>>> import numpy as np
>>> import numpy.linalg as la
>>> np.set_printoptions(precision=1, suppress=True, linewidth=140)
>>> M = np.load("test16.npy")
>>> M
array([[0.8, 0.2, 0. ],
       [0.4, 0.6, 0. ],
       [0.5, 0. , 0.5]])
>>> # row-stochastic, so 1 is an eigenvalue
>>> Q = M.astype(float).copy()
>>> for j in range(3):
...     Q[:, j] -= Q[:, :j] @ (Q[:, :j].T @ Q[:, j])
...     Q[:, j] /= la.norm(Q[:, j])
... 
>>> np.round(Q.T @ M, 1) + 0
array([[ 1. ,  0.4,  0.2],
       [ 0. ,  0.5, -0.2],
       [ 0. ,  0. ,  0.4]])
>>> t3 = np.stack([M, -3 * M, M[::-1]])
>>> la.matrix_rank(t3)
array([3, 3, 3])
>>> t3.shape
(3, 3, 3)
>>> (t3 @ M.T).shape
(3, 3, 3)
>>> np.einsum("bij,cij->bc", t3, t3)
array([[ 1.7, -5.1,  1.3],
       [-5.1, 15.3, -4. ],
       [ 1.3, -4. ,  1.7]])
>>> M @ M
array([[0.7, 0.3, 0. ],
       [0.6, 0.4, 0. ],
       [0.7, 0.1, 0.2]])
>>> np.allclose(M, M.T)
False
>>> np.allclose(M @ M.T, M.T @ M)
False
>>> (M + M.T) / 2
array([[0.8, 0.3, 0.2],
       [0.3, 0.6, 0. ],
       [0.2, 0. , 0.5]])
>>> la.matrix_power(M, 3)
array([[0.7, 0.3, 0. ],
       [0.6, 0.4, 0. ],
       [0.7, 0.2, 0.1]])
>>> print(np.sort(np.abs(la.eigvals(M))))
[0.4 0.5 1. ]
>>> round(la.det(M), 1)
np.float64(0.2)
>>> r0 = np.array([-1, 0, 2])
>>> np.array([np.convolve(row, r0, "same") for row in M])
array([[-0.2,  1.6,  0.4],
       [-0.6,  0.8,  1.2],
       [ 0. ,  0.5,  0. ]])
>>> np.convolve(M[0], r0)
array([-0.8, -0.2,  1.6,  0.4,  0. ])
>>> x0 = np.array([8, 2, 7])
>>> h = np.maximum(M @ x0, 0)
>>> np.flatnonzero(h > 1e-9)
array([0, 1, 2])
>>> M.T @ h
array([11. ,  4. ,  3.8])
>>> np.maximum(M @ (3 * x0), 0)
array([20.4, 13.2, 22.5])
>>> np.tanh(M @ x0)
array([1., 1., 1.])
>>> data = np.loadtxt("dump.csv", delimiter=",")
>>> data
array([[3., 0., 2.],
       [0., 2., 0.],
       [2., 0., 6.]])
>>> # symmetric
>>> vals, evecs = la.eig(data)
>>> np.round(data @ evecs[:, 0] - vals[0] * evecs[:, 0], 1) + 0
array([0., 0., 0.])
>>> np.prod(vals)
np.float64(28.0)
>>> vals
array([2., 7., 2.])
>>> np.sort(la.eigvals(data.T))
array([2., 2., 7.])
>>> rng = np.random.default_rng(6530)
>>> Y = data + rng.integers(-2, 3, (3, 1)) @ rng.integers(-2, 3, (1, 3))
>>> print(Y)
[[ 5.  4.  2.]
 [ 1.  4.  0.]
 [ 0. -4.  6.]]
>>> la.matrix_rank(Y - data, tol=1e-8)
np.int64(1)
>>> (Y - Y.T) / 2
array([[ 0. ,  1.5,  1. ],
       [-1.5,  0. ,  2. ],
       [-1. , -2. ,  0. ]])
>>> np.trace(Y)
np.float64(15.0)
>>> print(round(float(la.det(Y)), 1))
88.0
>>> np.allclose(Y @ Y.T, Y.T @ Y)
False
>>> arr = np.array([[-2, 0, 0, -1], [-2, -1, -1, 2]])
>>> arr[:, 2] = -3 * arr[:, 1]
>>> arr
array([[-2,  0,  0, -1],
       [-2, -1,  3,  2]])
>>> Y = arr[0, 0] * arr[1:] - np.outer(arr[1:, 0], arr[0])
>>> Y
array([[ 0,  2, -6, -6]])
>>> np.flatnonzero(~Y.round(6).any(axis=1))
array([], dtype=int64)
>>> arr[:, 0] / arr[0, 0]
array([1., 1.])
>>> la.matrix_rank(Y), la.matrix_rank(arr)
(np.int64(1), np.int64(2))
>>> x0 = np.array([3, 1, 1, 1])
>>> la.norm(arr @ x0) <= la.norm(arr, 2) * la.norm(x0) + 1e-9
np.True_
>>> np.sign((arr @ x0).round(6))
array([-1, -1])
>>> (arr @ x0).argmax()
np.int64(1)
>>> arr * x0
array([[-6,  0,  0, -1],
       [-6, -1,  3,  2]])
>>> print(arr @ np.ones(4))
[-3.  2.]
>>> np.count_nonzero(arr)
np.int64(6)
>>> np.abs(arr).max()
np.int64(3)
>>> arr.sum(axis=1)
array([-3,  2])
>>> arr - arr[0]
array([[ 0,  0,  0,  0],
       [ 0, -1,  3,  3]])
>>> arr.sum(axis=0)
array([-4, -1,  3,  1])
>>> np.diff(arr, axis=0)
array([[ 0, -1,  3,  3]])
>>> np.unravel_index(np.abs(arr).argmax(), arr.shape)
(np.int64(1), np.int64(2))
>>> x0 = np.array([1, -1, 3, -1])
>>> h = np.maximum(arr @ x0, 0)
>>> arr.T @ h
array([-12,  -6,  18,  12])
>>> la.norm(arr, axis=1)
array([2.2, 4.2])
>>> np.round(la.norm(arr, "nuc"), 1)
np.float64(6.4)
>>> round(la.norm(arr[1] - arr[0]), 1)
np.float64(4.4)
>>> np.round(la.norm(arr[1], 1), 1), round(la.norm(arr[1], np.inf), 1)
(np.float64(8.0), np.float64(3.0))
>>> la.norm(arr, axis=0)
array([2.8, 1. , 3. , 2.2])
>>> np.round(la.norm(arr, 1), 1), np.round(la.norm(arr, np.inf), 1)
(np.float64(4.0), np.float64(8.0))
>>> feats = np.loadtxt("layer9.csv", delimiter=",")
>>> feats
array([[0., 0., 2., 2., 3., 0., 7.],
       [8., 6., 1., 5., 9., 6., 6.],
       [3., 9., 9., 9., 4., 2., 6.],
       [6., 7., 6., 1., 8., 4., 4.],
       [8., 3., 8., 9., 5., 5., 9.]])
>>> t = np.radians(30)
>>> r_ = np.eye(7)
>>> r_[6, 6] = r_[3, 3] = np.cos(t)
>>> r_[6, 3], r_[3, 6] = -np.sin(t), np.sin(t)
>>> r_
array([[ 1. ,  0. ,  0. ,  0. ,  0. ,  0. ,  0. ],
       [ 0. ,  1. ,  0. ,  0. ,  0. ,  0. ,  0. ],
       [ 0. ,  0. ,  1. ,  0. ,  0. ,  0. ,  0. ],
       [ 0. ,  0. ,  0. ,  0.9,  0. ,  0. ,  0.5],
       [ 0. ,  0. ,  0. ,  0. ,  1. ,  0. ,  0. ],
       [ 0. ,  0. ,  0. ,  0. ,  0. ,  1. ,  0. ],
       [ 0. ,  0. ,  0. , -0.5,  0. ,  0. ,  0.9]])
>>> Y = feats @ r_.T
>>> round(la.det(r_), 1), round(np.trace(r_), 1)
(np.float64(1.0), np.float64(6.7))
>>> np.allclose(la.norm(feats, axis=1), la.norm(Y, axis=1))
True
>>> np.abs(Y - feats).max(axis=0)
array([0. , 0. , 0. , 3.3, 0. , 0. , 5.7])
>>> la.svd(feats, compute_uv=False), la.svd(Y, compute_uv=False)
(array([32.2,  9.4,  7.3,  5. ,  3.9]), array([32.2,  9.4,  7.3,  5. ,  3.9]))
>>> mat = np.loadtxt("sample11.csv", delimiter=",")
>>> mat.round(1) + 0
array([[ 0.9, -0.3,  0. ,  0. , -0.1, -0.2, -0.3],
       [-0.3,  0.3, -0.1, -0.1, -0.3, -0.5, -0.7],
       [ 0. , -0.1,  1. ,  0. ,  0. , -0.1, -0.1],
       [ 0. , -0.1,  0. ,  1. ,  0. , -0.1, -0.1],
       [-0.1, -0.3,  0. ,  0. ,  0.9, -0.2, -0.3],
       [-0.2, -0.5, -0.1, -0.1, -0.2,  0.7, -0.5],
       [-0.3, -0.7, -0.1, -0.1, -0.3, -0.5,  0.3]])
>>> # equal to its transpose
>>> np.allclose(mat, mat.T)
True
>>> np.allclose(mat @ mat.T, mat.T @ mat)
True
>>> vals, evecs = la.eigh(mat)
>>> x0 = np.array([2, 5, 3, 5, 1, 1, 3])
>>> np.round(np.abs(mat).sum(axis=1).max(), 1), round(float(np.abs(vals).max()), 1)
(np.float64(2.3), 1.0)
>>> np.round(evecs * np.maximum(vals, 0) @ evecs.T, 1) + 0
array([[ 0.9, -0.1,  0. ,  0. , -0.1, -0.1, -0.1],
       [-0.1,  0.7,  0. ,  0. , -0.1, -0.2, -0.3],
       [ 0. ,  0. ,  1. ,  0. ,  0. ,  0. ,  0. ],
       [ 0. ,  0. ,  0. ,  1. ,  0. ,  0. ,  0. ],
       [-0.1, -0.1,  0. ,  0. ,  0.9, -0.1, -0.1],
       [-0.1, -0.2,  0. ,  0. , -0.1,  0.8, -0.2],
       [-0.1, -0.3,  0. ,  0. , -0.1, -0.2,  0.7]])
>>> np.all(la.eigvalsh(mat) > 0)
np.False_
>>> [round(float(la.det(mat[:i, :i])), 2) + 0 for i in range(1, 8)]
[0.87, 0.19, 0.17, 0.16, 0.03, -0.31, -1.0]
>>> print(np.round(la.eigvalsh(mat).min(), 1))
-1.0
>>> r0, r1 = mat[2], mat[4]
>>> r0 @ r0
np.float64(1.0)
>>> round(r0 @ r1, 1)
np.float64(-0.0)
>>> p = (r0 @ r1) / (r0 @ r0) * r0
>>> np.round(r1 - p, 1) + 0
array([-0.1, -0.3,  0. ,  0. ,  0.9, -0.2, -0.3])
>>> np.round(la.norm(r0 + r1) ** 2 + la.norm(r0 - r1) ** 2, 1)
np.float64(4.0)
>>> np.round(np.outer(r0, r1), 1) + 0
array([[ 0. ,  0. ,  0. ,  0. ,  0. ,  0. ,  0. ],
       [ 0. ,  0. ,  0. ,  0. , -0.1,  0. ,  0. ],
       [-0.1, -0.3,  0. ,  0. ,  0.9, -0.2, -0.3],
       [ 0. ,  0. ,  0. ,  0. ,  0. ,  0. ,  0. ],
       [ 0. ,  0. ,  0. ,  0. ,  0. ,  0. ,  0. ],
       [ 0. ,  0. ,  0. ,  0. , -0.1,  0. ,  0. ],
       [ 0. ,  0. ,  0. ,  0. , -0.1,  0. ,  0. ]])
>>> la.matrix_rank(np.outer(r0, r1))
np.int64(1)
>>> vals, evecs = la.eigh(mat)
>>> la.svd(mat, compute_uv=False)
array([1., 1., 1., 1., 1., 1., 1.])
>>> vals
array([-1.,  1.,  1.,  1.,  1.,  1.,  1.])
>>> np.unique(vals.round(6) + 0, return_counts=True)[1]
array([1, 6])
>>> np.round(evecs @ np.diag(vals) @ evecs.T, 1) + 0
array([[ 0.9, -0.3,  0. ,  0. , -0.1, -0.2, -0.3],
       [-0.3,  0.3, -0.1, -0.1, -0.3, -0.5, -0.7],
       [ 0. , -0.1,  1. ,  0. ,  0. , -0.1, -0.1],
       [ 0. , -0.1,  0. ,  1. ,  0. , -0.1, -0.1],
       [-0.1, -0.3,  0. ,  0. ,  0.9, -0.2, -0.3],
       [-0.2, -0.5, -0.1, -0.1, -0.2,  0.7, -0.5],
       [-0.3, -0.7, -0.1, -0.1, -0.3, -0.5,  0.3]])
